% python3 -q
>>> import numpy as np
>>> np.set_printoptions(suppress=True, linewidth=200)
>>> J = np.array([[2, -2, 0], [-2, 2, 0], [-1, 2, 1]])
>>> J
array([[ 2, -2,  0],
       [-2,  2,  0],
       [-1,  2,  1]])
>>> # looks like rank 2
>>> hat = np.triu(np.array([[3, 1, -3], [3, -2, 2], [1, -1, -1]]), 1) + np.eye(3)
>>> B = hat @ J @ np.linalg.inv(hat)
>>> np.round(np.poly(B), 2) + 0
array([ 1., -5.,  4.,  0.])
>>> hat @ J - J @ hat
array([[ 1., -6.,  7.],
       [-2.,  6., -8.],
       [ 0.,  1., -7.]])
>>> print(B)
[[  3.  -9.  24.]
 [ -4.  10. -30.]
 [ -1.   3.  -8.]]
>>> f, r1 = J[0], J[2]
>>> f @ r1
np.int64(-6)
>>> pr = (f @ r1) / (f @ f) * f
>>> np.linalg.matrix_rank(np.outer(f, r1))
np.int64(1)
>>> np.outer(f, r1)
array([[-2,  4,  2],
       [ 2, -4, -2],
       [ 0,  0,  0]])
>>> print((r1 - pr) @ f)
0.0
>>> round(np.linalg.norm(f + r1) ** 2 + np.linalg.norm(f - r1) ** 2, 2)
np.float64(28.0)
>>> pr
array([-1.5,  1.5, -0. ])
>>> U, s, VT = np.linalg.svd(J)
>>> print(np.argmax(s[:-1] / (s[1:] + 1e-6)) + 1)
2
>>> B = U[:, :2] @ np.diag(s[:2]) @ VT[:2]
>>> round(np.linalg.norm(J - B) / np.linalg.norm(J), 2)
np.float64(0.0)
>>> np.linalg.matrix_rank(J, rtol=0.05)
np.int64(2)
>>> np.linalg.matrix_rank(B)
np.int64(2)
>>> J @ J
array([[ 8, -8,  0],
       [-8,  8,  0],
       [-7,  8,  1]])
>>> np.allclose(J @ J.T, J.T @ J)
False
>>> (J - J.T) / 2
array([[ 0. ,  0. ,  0.5],
       [ 0. ,  0. , -1. ],
       [-0.5,  1. ,  0. ]])
>>> print(np.round(np.sort(np.abs(np.linalg.eigvals(J))), 2) + 0)
[0. 1. 4.]
>>> X = np.load("arr.npy")
>>> X
array([[-27,  27],
       [  0,   0]])
>>> U, s, VT = np.linalg.svd(X)
>>> print(s.round(2))
[38.18  0.  ]
>>> print(np.argmax(s[:-1] / (s[1:] + 1e-6)) + 1)
1
>>> B = U[:, :1] @ np.diag(s[:1]) @ VT[:1]
>>> round(np.linalg.norm(X - B) / np.linalg.norm(X), 2)
np.float64(0.0)
>>> np.round(np.abs(X - B).max(), 2)
np.float64(0.0)
>>> hat = np.triu(np.array([[-2, 0], [-2, 0]]), 1) + np.eye(2)
>>> B = hat @ X @ np.linalg.inv(hat)
>>> round(float(np.linalg.det(B)), 2)
0.0
>>> np.linalg.matrix_rank(B)
np.int64(1)
>>> hat @ X - X @ hat
array([[0., 0.],
       [0., 0.]])
>>> B
array([[-27.,  27.],
       [  0.,   0.]])
>>> print(np.poly(B))
[ 1. 27.  0.]
>>> B = X[0, 0] * X[1:] - np.outer(X[1:, 0], X[0])
>>> print(B)
[[0 0]]
>>> print(np.linalg.matrix_rank(B), np.linalg.matrix_rank(X))
0 1
>>> mat = np.array([[89, 48, 117, -8],
...     [48, 36, 54, -36],
...     [117, 54, 162, 18],
...     [-8, -36, 18, 100]])
>>> mat
array([[ 89,  48, 117,  -8],
       [ 48,  36,  54, -36],
       [117,  54, 162,  18],
       [ -8, -36,  18, 100]])
>>> U, s, VT = np.linalg.svd(mat)
>>> print(s.round(2) + 0)
[270.19 116.81   0.     0.  ]
>>> B = U[:, :2] @ np.diag(s[:2]) @ VT[:2]
>>> print(round(np.linalg.norm(mat - B, 2), 2), np.round(s[2], 2))
0.0 0.0
>>> np.linalg.matrix_rank(mat, rtol=0.05)
np.int64(2)
>>> evals, evecs = np.linalg.eigh(mat)
>>> (evals > 1e-8).sum(), (evals < -1e-8).sum()
(np.int64(2), np.int64(0))
>>> print(np.round(np.abs(evecs[:, -1]), 2))
[0.57 0.3  0.76 0.01]
>>> print(np.round(np.linalg.svd(mat, compute_uv=False), 2) + 0)
[270.19 116.81   0.     0.  ]
>>> np.round(np.linalg.eigvalsh(mat @ mat), 2) + 0
array([    0.  ,     0.  , 13644.74, 73002.26])
>>> round(float(np.trace(np.linalg.pinv(mat) @ mat)), 2)
2.0
>>> np.allclose(mat[:-1].T @ np.linalg.lstsq(mat[:-1].T, mat[-1])[0], mat[-1])
True
>>> np.unique(mat.round(6), axis=0).shape
(4, 4)
>>> np.linalg.lstsq(mat[:-1].T, mat[-1])[2]
np.int32(2)
>>> np.round(mat @ np.linalg.pinv(mat) @ mat, 2)
array([[ 89.,  48., 117.,  -8.],
       [ 48.,  36.,  54., -36.],
       [117.,  54., 162.,  18.],
       [ -8., -36.,  18., 100.]])
>>> np.abs(np.diag(np.linalg.qr(mat)[1])) > 1e-9
array([ True,  True, False, False])
>>> theta = np.radians(30)
>>> R = np.eye(4)
>>> R[2, 2] = R[1, 1] = np.cos(theta)
>>> R[2, 1], R[1, 2] = -np.sin(theta), np.sin(theta)
>>> R.round(2)
array([[ 1.  ,  0.  ,  0.  ,  0.  ],
       [ 0.  ,  0.87,  0.5 ,  0.  ],
       [ 0.  , -0.5 ,  0.87,  0.  ],
       [ 0.  ,  0.  ,  0.  ,  1.  ]])
>>> B = mat @ R.T
>>> np.round(np.linalg.det(R), 2), round(np.trace(R), 2)
(np.float64(1.0), np.float64(3.73))
>>> np.allclose(mat @ mat.T, B @ B.T)
True
>>> B.round(2)
array([[ 89.  , 100.07,  77.32,  -8.  ],
       [ 48.  ,  58.18,  28.77, -36.  ],
       [117.  , 127.77, 113.3 ,  18.  ],
       [ -8.  , -22.18,  33.59, 100.  ]])
>>> B = mat[0, 0] * mat[1:] - np.outer(mat[1:, 0], mat[0])
>>> B
array([[    0,   900,  -810, -2820],
       [    0,  -810,   729,  2538],
       [    0, -2820,  2538,  8836]])
>>> np.flatnonzero(~B.round(6).any(axis=1))
array([], dtype=int64)
>>> print(np.linalg.matrix_rank(B), np.linalg.matrix_rank(mat))
1 2
>>> np.round(mat[:, 0] / mat[0, 0], 2)
array([ 1.  ,  0.54,  1.31, -0.09])
>>> M = np.array([[0, -3, 0, 3], [2, -3, -2, -1], [1, 2, -3, 2]])
>>> round(float(np.linalg.norm(M)), 2)
7.35
>>> np.round(np.linalg.svd(M, compute_uv=False), 2)
array([4.9 , 4.24, 3.46])
>>> M.shape
(3, 4)
>>> np.round(M.mean(axis=0), 2)
array([ 1.  , -1.33, -1.67,  1.33])
>>> np.linalg.matrix_rank(M)
np.int64(3)
>>> np.diff(M, axis=0)
array([[ 2,  0, -2, -4],
       [-1,  5, -1,  3]])
>>> vec = np.array([3, -6, -2, 3])
>>> M @ np.ones(4)
array([ 0., -4.,  2.])
>>> M * vec
array([[  0,  18,   0,   9],
       [  6,  18,   4,  -3],
       [  3, -12,   6,   6]])
>>> print(M @ vec)
[27 25  3]
>>> M @ np.eye(4)[2]
array([ 0., -2., -3.])
>>> M @ (2 * vec)
array([54, 50,  6])
>>> np.sign((M @ vec).round(6))
array([1, 1, 1])
>>> np.einsum("ij,j->i", M, vec)
array([27, 25,  3])
>>> print((M * vec).sum(axis=1))
[27 25  3]
>>> vec = np.array([0, -5, -7, 8])
>>> a = np.maximum(M @ vec, 0)
>>> M * (a > 1e-9)[:, None]
array([[ 0, -3,  0,  3],
       [ 2, -3, -2, -1],
       [ 1,  2, -3,  2]])
>>> np.maximum(M @ (3 * vec), 0)
array([117,  63,  81])
>>> M.T @ a
array([  69, -126, -123,  150])
>>> feats = np.loadtxt("layer3.csv", delimiter=",")
>>> feats
array([[ 1.,  2., -2.,  3.],
       [ 0.,  4., -2.,  2.],
       [ 0.,  0., -3.,  3.],
       [ 2.,  8., -1.,  3.]])
>>> # looks like rank 3
>>> theta = np.radians(60)
>>> R = np.eye(4)
>>> R[0, 0] = R[3, 3] = np.cos(theta)
>>> R[0, 3], R[3, 0] = -np.sin(theta), np.sin(theta)
>>> R.round(2)
array([[ 0.5 ,  0.  ,  0.  , -0.87],
       [ 0.  ,  1.  ,  0.  ,  0.  ],
       [ 0.  ,  0.  ,  1.  ,  0.  ],
       [ 0.87,  0.  ,  0.  ,  0.5 ]])
>>> B = feats @ R.T
>>> B.round(2)
array([[-2.1 ,  2.  , -2.  ,  2.37],
       [-1.73,  4.  , -2.  ,  1.  ],
       [-2.6 ,  0.  , -3.  ,  1.5 ],
       [-1.6 ,  8.  , -1.  ,  3.23]])
>>> np.round(np.abs(B - feats).max(axis=0), 2)
array([3.6, 0. , 0. , 1.5])
>>> print(np.allclose(np.linalg.norm(feats, axis=1), np.linalg.norm(B, axis=1)))
True
>>> np.allclose(feats @ feats.T, B @ B.T)
True
